$ python -q
>>> import numpy as np
>>> np.set_printoptions(suppress=True, linewidth=140)
>>> J = np.load("run3.npy")
>>> J
array([[ 0.5, -0.8,  0. ,  0.5, -5.4, -0.4],
       [ 1.1,  0.8,  1.3, -0.5,  4.5,  0.4],
       [-0.1,  0.3,  1.6, -1.5,  3. ,  1.2],
       [ 1. , -1.4, -0.8, -1.1,  0.6, -0.5]])
>>> # column 4 is much longer than the rest
>>> Uu, sv, vt = np.linalg.svd(J, full_matrices=False)
>>> np.allclose(Uu * sv @ vt, J)
True
>>> np.round(np.abs(vt[0]), 1) + 0
array([0. , 0.1, 0.2, 0.2, 1. , 0.1])
>>> C2 = J.T @ J
>>> np.linalg.matrix_rank(C2)
np.int64(4)
>>> round(np.trace(C2), 1), np.round((J ** 2).sum(), 1)
(np.float64(75.4), np.float64(75.4))
>>> np.round(np.linalg.svd(J, compute_uv=False) ** 2, 1)
array([64.7,  5.3,  3.7,  1.7])
>>> (J @ J.T).shape
(4, 4)
>>> C2.round(1)
array([[  2.5,  -0.9,   0.5,  -1.2,   2.6,  -0.4],
       [ -0.9,   3.3,   2.6,   0.3,   8. ,   1.7],
       [  0.5,   2.6,   4.9,  -2.2,  10.2,   2.8],
       [ -1.2,   0.3,  -2.2,   4. , -10.1,  -1.6],
       [  2.6,   8. ,  10.2, -10.1,  58.8,   7.3],
       [ -0.4,   1.7,   2.8,  -1.6,   7.3,   2. ]])
>>> feats = np.load("case2.npy")
>>> feats
array([[ 5,  3,  1,  1,  4,  1,  5],
       [ 0,  5,  2,  4,  5,  0,  0],
       [ 5,  0,  3,  1,  4,  0,  2],
       [ 5, -7, -3, -7, -6,  1,  5]])
>>> # rank 3
>>> np.allclose(feats[:-1].T @ np.linalg.lstsq(feats[:-1].T, feats[-1])[0], feats[-1])
True
>>> [round(float(x), 1) for x in np.linalg.svd(feats, compute_uv=False)[:3]]
[16.0, 11.4, 3.3]
>>> np.linalg.matrix_rank(feats, rtol=0.1)
np.int64(3)
>>> T = np.stack([feats, -2 * feats, feats[::-1]])
>>> np.linalg.matrix_rank(T)
array([3, 3, 3])
>>> (T @ feats.T).shape
(3, 4, 4)
>>> np.linalg.matrix_rank(T.reshape(3, -1))
np.int64(2)
>>> Uu, sv, vt = np.linalg.svd(feats)
>>> sv.round(1) + 0
array([16. , 11.4,  3.3,  0. ])
>>> out = Uu[:, :3] @ np.diag(sv[:3]) @ vt[:3]
>>> np.linalg.matrix_rank(feats, rtol=0.05)
np.int64(3)
>>> np.round(np.abs(feats - out).max(), 1)
np.float64(0.0)
>>> round(np.linalg.norm(feats - out) / np.linalg.norm(feats), 1)
np.float64(0.0)
>>> out.round(1) + 0
array([[ 5.,  3.,  1.,  1.,  4.,  1.,  5.],
       [ 0.,  5.,  2.,  4.,  5.,  0.,  0.],
       [ 5.,  0.,  3.,  1.,  4.,  0.,  2.],
       [ 5., -7., -3., -7., -6.,  1.,  5.]])
